% ipython --no-banner

In [1]: import numpy as np

In [2]: np.set_printoptions(precision=2, suppress=True, linewidth=100)

In [3]: feats = np.load("arr.npy")

In [4]: feats
Out[4]: 
array([[-3., -1.,  0.,  0.,  0.,  0.],
       [-1.,  1., -1.,  0.,  0.,  0.],
       [ 0., -1.,  2., -1.,  0.,  0.],
       [ 0.,  0., -1., -2., -1.,  0.],
       [ 0.,  0.,  0., -1., -2., -1.],
       [ 0.,  0.,  0.,  0., -1.,  2.]])

In [5]: # symmetric, so the eigenvalues are real

In [6]: np.all(np.linalg.eigvalsh(feats) > 0)
Out[6]: np.False_

In [7]: Uu, sigma, Vt = np.linalg.svd(feats, full_matrices=False)

In [8]: np.round(Uu.T @ feats @ Vt.T, 2) + 0
Out[8]: 
array([[3.26, 0.  , 0.  , 0.  , 0.  , 0.  ],
       [0.  , 3.18, 0.  , 0.  , 0.  , 0.  ],
       [0.  , 0.  , 2.82, 0.  , 0.  , 0.  ],
       [0.  , 0.  , 0.  , 2.25, 0.  , 0.  ],
       [0.  , 0.  , 0.  , 0.  , 1.32, 0.  ],
       [0.  , 0.  , 0.  , 0.  , 0.  , 0.69]])

In [9]: sigma
Out[9]: array([3.26, 3.18, 2.82, 2.25, 1.32, 0.69])

In [10]: round(np.sqrt((sigma ** 2).sum()), 2), np.round(np.linalg.norm(feats), 2)
Out[10]: (np.float64(6.0), np.float64(6.0))

In [11]: arr = np.load("test11.npy")

In [12]: arr
Out[12]: 
array([[6, 3, 6, 3, 4],
       [3, 2, 5, 9, 2],
       [6, 5, 8, 3, 7],
       [3, 9, 3, 8, 5],
       [4, 2, 7, 5, 2]])

In [13]: w, V = np.linalg.eig(arr)

In [14]: np.sort(np.linalg.eigvals(np.linalg.inv(arr)))
Out[14]: array([-0.8 , -0.16,  0.04,  0.13,  0.74])

In [15]: w
Out[15]: array([24.49,  7.55,  1.36, -6.15, -1.25])

In [16]: w, V = np.linalg.eigh(arr)

In [17]: vec = np.array([3, 0, 0, 2, 2])

In [18]: vec @ arr @ vec
Out[18]: np.int64(218)

In [19]: np.all(np.linalg.eigvalsh(arr) > 0)
Out[19]: np.False_

In [20]: [round(float(np.linalg.det(arr[:i, :i])), 2) + 0 for i in range(1, 6)]
Out[20]: [6.0, 3.0, -18.0, -792.0, 1932.0]

In [21]: round(float(np.linalg.eigvalsh(arr).min()), 2)
Out[21]: -6.15

In [22]: f = np.array([-2, 2, 3, -2, -1])

In [23]: M2 = arr + np.outer(f, np.eye(5)[4])

In [24]: np.linalg.matrix_rank(M2 - arr)
Out[24]: np.int64(1)

In [25]: m1 = np.loadtxt("a.csv", delimiter=",")

In [26]: m1
Out[26]: 
array([[0.01, 0.01, 0.03, 0.06, 0.03, 0.01, 0.01, 0.06, 0.03, 0.03],
       [0.01, 0.01, 0.03, 0.06, 0.03, 0.01, 0.01, 0.06, 0.03, 0.03],
       [0.03, 0.03, 0.1 , 0.17, 0.1 , 0.03, 0.03, 0.17, 0.1 , 0.1 ],
       [0.06, 0.06, 0.17, 0.28, 0.17, 0.06, 0.06, 0.28, 0.17, 0.17],
       [0.03, 0.03, 0.1 , 0.17, 0.1 , 0.03, 0.03, 0.17, 0.1 , 0.1 ],
       [0.01, 0.01, 0.03, 0.06, 0.03, 0.01, 0.01, 0.06, 0.03, 0.03],
       [0.01, 0.01, 0.03, 0.06, 0.03, 0.01, 0.01, 0.06, 0.03, 0.03],
       [0.06, 0.06, 0.17, 0.28, 0.17, 0.06, 0.06, 0.28, 0.17, 0.17],
       [0.03, 0.03, 0.1 , 0.17, 0.1 , 0.03, 0.03, 0.17, 0.1 , 0.1 ],
       [0.03, 0.03, 0.1 , 0.17, 0.1 , 0.03, 0.03, 0.17, 0.1 , 0.1 ]])

In [27]: rank = np.linalg.matrix_rank(m1)

In [28]: rank
Out[28]: np.int64(1)

In [29]: ns = np.linalg.svd(m1)[2][rank:].T

In [30]: [int(np.linalg.matrix_rank(np.delete(m1, i, axis=0))) for i in range(10)]
Out[30]: [1, 1, 1, 1, 1, 1, 1, 1, 1, 1]

In [31]: [int(np.linalg.matrix_rank(m1[:, :j + 1])) for j in range(10)]
Out[31]: [1, 1, 1, 1, 1, 1, 1, 1, 1, 1]

In [32]: np.argsort(-np.linalg.norm(m1, axis=0).round(6), kind="stable")[:3]
Out[32]: array([3, 7, 2])

In [33]: [round(float(x), 2) for x in np.linalg.svd(m1, compute_uv=False)[:3]]
Out[33]: [1.0, 0.0, 0.0]

In [34]: np.unique(m1.round(6), axis=0).shape
Out[34]: (3, 10)

In [35]: round(np.trace(np.linalg.pinv(m1) @ m1), 2)
Out[35]: np.float64(1.0)

In [36]: rng = np.random.default_rng(680)

In [37]: theta = np.sort(rng.uniform(-2, 2, 16))

In [38]: A = np.c_[theta, theta ** 2, theta ** 3] @ np.array([[0, 3, 0, 0, 2, 1], [1, 0, 1, 3, 3, 2], [1, 1, 1, 0, 3, 2]])

In [39]: A
Out[39]: 
array([[ -3.07, -12.2 ,  -3.07,  10.53, -12.94,  -8.01],
       [ -2.78, -11.62,  -2.78,  10.04, -12.  ,  -7.39],
       [ -1.83,  -9.57,  -1.83,   8.28,  -8.8 ,  -5.31],
       [ -1.08,  -7.76,  -1.08,   6.64,  -6.22,  -3.65],
       [ -1.07,  -7.72,  -1.07,   6.61,  -6.17,  -3.62],
       [ -0.1 ,  -4.52,  -0.1 ,   3.52,  -2.46,  -1.28],
       [  0.13,  -2.82,   0.13,   1.83,  -1.16,  -0.51],
       [  0.14,  -2.  ,   0.14,   1.07,  -0.76,  -0.31],
       [  0.04,  -0.69,   0.04,   0.15,  -0.33,  -0.15],
       [  0.02,   0.39,   0.02,   0.05,   0.32,   0.17],
       [  0.33,   1.53,   0.33,   0.68,   1.94,   1.14],
       [  0.38,   1.64,   0.38,   0.76,   2.15,   1.26],
       [  4.14,   6.36,   4.14,   5.33,  15.09,   9.61],
       [  4.54,   6.77,   4.54,   5.72,  16.37,  10.45],
       [  5.06,   7.31,   5.06,   6.22,  18.07,  11.56],
       [  6.32,   8.56,   6.32,   7.38,  22.09,  14.2 ]])

In [40]: def softmax(z):
    ...:     e = np.exp(z - z.max(axis=-1, keepdims=True))
    ...:     return e / e.sum(axis=-1, keepdims=True)
    ...: 

In [41]: np.round(softmax(10 * A[1]), 2) + 0
Out[41]: array([0., 0., 0., 1., 0., 0.])

In [42]: np.round(softmax(A[1]), 2) + 0
Out[42]: array([0., 0., 0., 1., 0., 0.])

In [43]: np.round(softmax(A[1] + -2), 2) + 0
Out[43]: array([0., 0., 0., 1., 0., 0.])

In [44]: scores = A @ A.T / np.sqrt(6)

In [45]: softmax(scores)[1] @ A
Out[45]: array([ -3.07, -12.2 ,  -3.07,  10.53, -12.94,  -8.01])

In [46]: softmax(scores).round(6).argmax(axis=1)
Out[46]: array([ 0,  0,  0,  0,  0,  0,  0,  0,  0, 15, 15, 15, 15, 15, 15, 15])
